% ipython --no-banner

In [1]: import numpy as np

In [2]: np.set_printoptions(precision=1, suppress=True, linewidth=200)

In [3]: tidy = lambda a: np.round(a, 1) + 0

In [4]: other = np.array([[1, -3, 1, 0, 1, -2],
   ...:     [-1, -2, -1, 3, 1, 2],
   ...:     [-2, 3, -2, -3, -2, -3],
   ...:     [-3, 2, 1, 2, -2, 1],
   ...:     [3, -1, 3, -3, -2, 2],
   ...:     [-3, 3, 1, 1, 2, -3]])

In [5]: feats = np.triu(other, 1)

In [6]: feats
Out[6]: 
array([[ 0, -3,  1,  0,  1, -2],
       [ 0,  0, -1,  3,  1,  2],
       [ 0,  0,  0, -3, -2, -3],
       [ 0,  0,  0,  0, -2,  1],
       [ 0,  0,  0,  0,  0,  2],
       [ 0,  0,  0,  0,  0,  0]])

In [7]: np.abs(np.diag(np.linalg.qr(feats)[1])) > 1e-9
Out[7]: array([False, False, False, False, False, False])

In [8]: np.linalg.lstsq(feats[:-1].T, feats[-1])[2]
Out[8]: np.int32(5)

In [9]: tidy(np.trace(np.linalg.pinv(feats) @ feats))
Out[9]: np.float64(5.0)

In [10]: np.unique(feats.round(6), axis=0).shape
Out[10]: (6, 6)

In [11]: tidy(feats @ np.linalg.pinv(feats) @ feats)
Out[11]: 
array([[ 0., -3.,  1.,  0.,  1., -2.],
       [ 0.,  0., -1.,  3.,  1.,  2.],
       [ 0.,  0.,  0., -3., -2., -3.],
       [ 0.,  0.,  0.,  0., -2.,  1.],
       [ 0.,  0.,  0.,  0.,  0.,  2.],
       [ 0.,  0.,  0.,  0.,  0.,  0.]])

In [12]: U, sigma, Vh = np.linalg.svd(feats)

In [13]: tidy(sigma)
Out[13]: array([6.3, 4. , 2. , 1.4, 0.5, 0. ])

In [14]: other = U[:, :5] @ np.diag(sigma[:5]) @ Vh[:5]

In [15]: tidy(np.linalg.norm(feats - other, 2)), sigma[5]
Out[15]: (np.float64(0.0), np.float64(0.0))

In [16]: tidy(np.linalg.norm(feats - other) / np.linalg.norm(feats))
Out[16]: np.float64(0.0)

In [17]: tidy(np.abs(feats - other).max())
Out[17]: np.float64(0.0)

In [18]: np.linalg.matrix_rank(feats, rtol=0.05)
Out[18]: np.int64(5)

In [19]: m1 = np.array([[-1.5, -3.4, -1.1],
    ...:     [-0.9, 7.9, 2.6],
    ...:     [0.7, -6.3, -2.1],
    ...:     [0.8, -2.0, -0.7],
    ...:     [1.4, -3.8, -1.3],
    ...:     [0.3, 2.8, 0.9],
    ...:     [1.8, -5.5, -1.8],
    ...:     [1.2, -2.0, -0.7],
    ...:     [-0.5, -1.3, -0.4],
    ...:     [-0.7, -5.3, -1.7],
    ...:     [-1.8, -3.3, -1.1],
    ...:     [-0.8, -8.1, -2.7],
    ...:     [1.2, 2.3, 0.8],
    ...:     [0.4, 0.6, 0.1],
    ...:     [-0.8, 5.5, 1.8],
    ...:     [1.3, 0.3, 0.1],
    ...:     [1.5, -1.0, -0.3],
    ...:     [-0.2, -1.6, -0.6],
    ...:     [-1.6, -10.2, -3.5],
    ...:     [0.7, 0.9, 0.3]])

In [20]: [round(float(x), 1) for x in np.linalg.svd(m1, compute_uv=False)[:3]]
Out[20]: [21.7, 5.0, 0.2]

In [21]: np.linalg.matrix_rank(m1, rtol=0.1)
Out[21]: np.int64(2)

In [22]: tidy(np.linalg.norm(m1, axis=0))
Out[22]: array([ 5. , 20.6,  6.9])

In [23]: tidy(np.linalg.norm(m1) ** 2 / np.linalg.norm(m1, 2) ** 2)
Out[23]: np.float64(1.1)

In [24]: m1[17] @ m1[12]
Out[24]: np.float64(-4.4)

In [25]: Xc = (m1 - m1.mean(axis=0)) / m1.std(axis=0)

In [26]: np.argwhere(np.abs(Xc) > 2)
Out[26]: 
array([[ 1,  1],
       [ 1,  2],
       [18,  2]])

In [27]: coef = np.linalg.lstsq(np.delete(Xc, 2, axis=1), Xc[:, 2])[0]

In [28]: tidy(coef)
Out[28]: array([0., 1.])

In [29]: tidy(1 - np.var(Xc[:, 2] - np.delete(Xc, 2, axis=1) @ coef))
Out[29]: np.float64(1.0)
